% python3 -q
>>> import numpy as np
>>> np.set_printoptions(precision=3, suppress=True, linewidth=200)
>>> E = np.load("dump.npy")
>>> E
array([[6, 6, 3, 3],
       [4, 2, 2, 1],
       [3, 3, 9, 9],
       [2, 1, 6, 3]])
>>> np.kron(np.eye(2, dtype=int), E)
array([[6, 6, 3, 3, 0, 0, 0, 0],
       [4, 2, 2, 1, 0, 0, 0, 0],
       [3, 3, 9, 9, 0, 0, 0, 0],
       [2, 1, 6, 3, 0, 0, 0, 0],
       [0, 0, 0, 0, 6, 6, 3, 3],
       [0, 0, 0, 0, 4, 2, 2, 1],
       [0, 0, 0, 0, 3, 3, 9, 9],
       [0, 0, 0, 0, 2, 1, 6, 3]])
>>> np.round(np.linalg.det(E[::-1]), 3)
np.float64(225.0)
>>> np.einsum("ii->", E)
np.int64(20)
>>> np.round(np.linalg.det(E.T), 3)
np.float64(225.0)
>>> out = np.array([[3, 8, 7],
...     [0, 1, 3],
...     [7, 5, 3],
...     [6, 7, 6],
...     [5, 8, 3],
...     [7, 0, 1],
...     [8, 9, 0],
...     [4, 5, 5],
...     [2, 2, 6],
...     [8, 1, 6],
...     [8, 0, 1],
...     [3, 6, 0]])
>>> C = np.array([[-8, -7, 5, 4, -2, -5, -7, 6, 7, -2, 8],
...     [1, 7, -3, 3, -8, 3, -3, 8, -4, -4, -8],
...     [-5, -8, -4, -9, 4, -2, 1, -8, 1, 1, -6]])
>>> A = out @ C
>>> A
array([[-51, -21, -37, -27, -42,  -5, -38,  26,  -4, -31, -82],
       [-14, -17, -15, -24,   4,  -3,   0, -16,  -1,  -1, -26],
       [-66, -38,   8,  16, -42, -26, -61,  58,  32, -31,  -2],
       [-71, -41, -15,  -9, -44, -21, -57,  44,  20, -34, -44],
       [-47,  -3, -11,  17, -62,  -7, -56,  70,   6, -39, -42],
       [-61, -57,  31,  19, -10, -37, -48,  34,  50, -13,  50],
       [-55,   7,  13,  59, -88, -13, -83, 120,  20, -52,  -8],
       [-52, -33, -15, -14, -28, -15, -38,  24,  13, -23, -38],
       [-44, -48, -20, -40,   4, -16, -14, -20,  12,  -6, -36],
       [-93, -97,  13, -19,   0, -49, -53,   8,  58, -14,  20],
       [-69, -64,  36,  23, -12, -42, -55,  40,  57, -15,  58],
       [-18,  21,  -3,  30, -54,   3, -39,  66,  -3, -30, -24]])
>>> out = A / np.linalg.norm(A, axis=1, keepdims=True)
>>> G = out @ out.T
>>> np.argwhere(np.triu(np.abs(G) > 0.95, 1))
array([[ 3,  7],
       [ 5, 10]])
>>> (G - 2 * np.eye(12)).round(6).argmax(axis=1)
array([ 7,  8,  3,  7, 11, 10, 11,  3,  1,  5,  5,  6])
>>> round(np.degrees(np.arccos(np.clip(G[2, 8], -1, 1))), 3)
np.float64(68.486)
>>> U, s, Vt = np.linalg.svd(A)
>>> np.argmax(s[:-1] / (s[1:] + 1e-6)) + 1
np.int64(3)
>>> s.round(3) + 0
array([374.481, 206.426, 170.382,   0.   ,   0.   ,   0.   ,   0.   ,   0.   ,   0.   ,   0.   ,   0.   ])
>>> out = U[:, :3] @ np.diag(s[:3]) @ Vt[:3]
>>> round(float(np.linalg.norm(A - out, 2)), 3), round(float(s[3]), 3)
(0.0, 0.0)
>>> out.round(3) + 0
array([[-51., -21., -37., -27., -42.,  -5., -38.,  26.,  -4., -31., -82.],
       [-14., -17., -15., -24.,   4.,  -3.,   0., -16.,  -1.,  -1., -26.],
       [-66., -38.,   8.,  16., -42., -26., -61.,  58.,  32., -31.,  -2.],
       [-71., -41., -15.,  -9., -44., -21., -57.,  44.,  20., -34., -44.],
       [-47.,  -3., -11.,  17., -62.,  -7., -56.,  70.,   6., -39., -42.],
       [-61., -57.,  31.,  19., -10., -37., -48.,  34.,  50., -13.,  50.],
       [-55.,   7.,  13.,  59., -88., -13., -83., 120.,  20., -52.,  -8.],
       [-52., -33., -15., -14., -28., -15., -38.,  24.,  13., -23., -38.],
       [-44., -48., -20., -40.,   4., -16., -14., -20.,  12.,  -6., -36.],
       [-93., -97.,  13., -19.,   0., -49., -53.,   8.,  58., -14.,  20.],
       [-69., -64.,  36.,  23., -12., -42., -55.,  40.,  57., -15.,  58.],
       [-18.,  21.,  -3.,  30., -54.,   3., -39.,  66.,  -3., -30., -24.]])
